$ python -q
>>> import numpy as np
>>> np.set_printoptions(precision=1, suppress=True, linewidth=140, floatmode="fixed")
>>> u = np.array([-3, 3, 0, 2, 1, -1, -1, -3, -1, 3, -1]) + 0.5
>>> M = np.eye(11) - 2 * np.outer(u, u) / (u @ u)
>>> print(M.round(1) + 0)
[[ 0.7  0.4  0.1  0.3  0.2 -0.1 -0.1 -0.3 -0.1  0.4 -0.1]
 [ 0.4  0.5 -0.1 -0.4 -0.2  0.1  0.1  0.4  0.1 -0.5  0.1]
 [ 0.1 -0.1  1.0 -0.1  0.0  0.0  0.0  0.1  0.0 -0.1  0.0]
 [ 0.3 -0.4 -0.1  0.7 -0.2  0.1  0.1  0.3  0.1 -0.4  0.1]
 [ 0.2 -0.2  0.0 -0.2  0.9  0.0  0.0  0.2  0.0 -0.2  0.0]
 [-0.1  0.1  0.0  0.1  0.0  1.0  0.0 -0.1  0.0  0.1  0.0]
 [-0.1  0.1  0.0  0.1  0.0  0.0  1.0 -0.1  0.0  0.1  0.0]
 [-0.3  0.4  0.1  0.3  0.2 -0.1 -0.1  0.7 -0.1  0.4 -0.1]
 [-0.1  0.1  0.0  0.1  0.0  0.0  0.0 -0.1  1.0  0.1  0.0]
 [ 0.4 -0.5 -0.1 -0.4 -0.2  0.1  0.1  0.4  0.1  0.5  0.1]
 [-0.1  0.1  0.0  0.1  0.0  0.0  0.0 -0.1  0.0  0.1  1.0]]
>>> print(np.round(M @ M.T, 1) + 0)
[[1.0 0.0 0.0 0.0 0.0 0.0 0.0 0.0 0.0 0.0 0.0]
 [0.0 1.0 0.0 0.0 0.0 0.0 0.0 0.0 0.0 0.0 0.0]
 [0.0 0.0 1.0 0.0 0.0 0.0 0.0 0.0 0.0 0.0 0.0]
 [0.0 0.0 0.0 1.0 0.0 0.0 0.0 0.0 0.0 0.0 0.0]
 [0.0 0.0 0.0 0.0 1.0 0.0 0.0 0.0 0.0 0.0 0.0]
 [0.0 0.0 0.0 0.0 0.0 1.0 0.0 0.0 0.0 0.0 0.0]
 [0.0 0.0 0.0 0.0 0.0 0.0 1.0 0.0 0.0 0.0 0.0]
 [0.0 0.0 0.0 0.0 0.0 0.0 0.0 1.0 0.0 0.0 0.0]
 [0.0 0.0 0.0 0.0 0.0 0.0 0.0 0.0 1.0 0.0 0.0]
 [0.0 0.0 0.0 0.0 0.0 0.0 0.0 0.0 0.0 1.0 0.0]
 [0.0 0.0 0.0 0.0 0.0 0.0 0.0 0.0 0.0 0.0 1.0]]
>>> print(np.linalg.norm(M, axis=0))
[1.0 1.0 1.0 1.0 1.0 1.0 1.0 1.0 1.0 1.0 1.0]
>>> print(np.round(M[:, 2] @ M[:, 1], 1))
0.0
>>> print(np.round(M.T @ M, 1) + 0)
[[1.0 0.0 0.0 0.0 0.0 0.0 0.0 0.0 0.0 0.0 0.0]
 [0.0 1.0 0.0 0.0 0.0 0.0 0.0 0.0 0.0 0.0 0.0]
 [0.0 0.0 1.0 0.0 0.0 0.0 0.0 0.0 0.0 0.0 0.0]
 [0.0 0.0 0.0 1.0 0.0 0.0 0.0 0.0 0.0 0.0 0.0]
 [0.0 0.0 0.0 0.0 1.0 0.0 0.0 0.0 0.0 0.0 0.0]
 [0.0 0.0 0.0 0.0 0.0 1.0 0.0 0.0 0.0 0.0 0.0]
 [0.0 0.0 0.0 0.0 0.0 0.0 1.0 0.0 0.0 0.0 0.0]
 [0.0 0.0 0.0 0.0 0.0 0.0 0.0 1.0 0.0 0.0 0.0]
 [0.0 0.0 0.0 0.0 0.0 0.0 0.0 0.0 1.0 0.0 0.0]
 [0.0 0.0 0.0 0.0 0.0 0.0 0.0 0.0 0.0 1.0 0.0]
 [0.0 0.0 0.0 0.0 0.0 0.0 0.0 0.0 0.0 0.0 1.0]]
>>> print(np.round(np.linalg.pinv(M), 1) + 0)
[[ 0.7  0.4  0.1  0.3  0.2 -0.1 -0.1 -0.3 -0.1  0.4 -0.1]
 [ 0.4  0.5 -0.1 -0.4 -0.2  0.1  0.1  0.4  0.1 -0.5  0.1]
 [ 0.1 -0.1  1.0 -0.1  0.0  0.0  0.0  0.1  0.0 -0.1  0.0]
 [ 0.3 -0.4 -0.1  0.7 -0.2  0.1  0.1  0.3  0.1 -0.4  0.1]
 [ 0.2 -0.2  0.0 -0.2  0.9  0.0  0.0  0.2  0.0 -0.2  0.0]
 [-0.1  0.1  0.0  0.1  0.0  1.0  0.0 -0.1  0.0  0.1  0.0]
 [-0.1  0.1  0.0  0.1  0.0  0.0  1.0 -0.1  0.0  0.1  0.0]
 [-0.3  0.4  0.1  0.3  0.2 -0.1 -0.1  0.7 -0.1  0.4 -0.1]
 [-0.1  0.1  0.0  0.1  0.0  0.0  0.0 -0.1  1.0  0.1  0.0]
 [ 0.4 -0.5 -0.1 -0.4 -0.2  0.1  0.1  0.4  0.1  0.5  0.1]
 [-0.1  0.1  0.0  0.1  0.0  0.0  0.0 -0.1  0.0  0.1  1.0]]
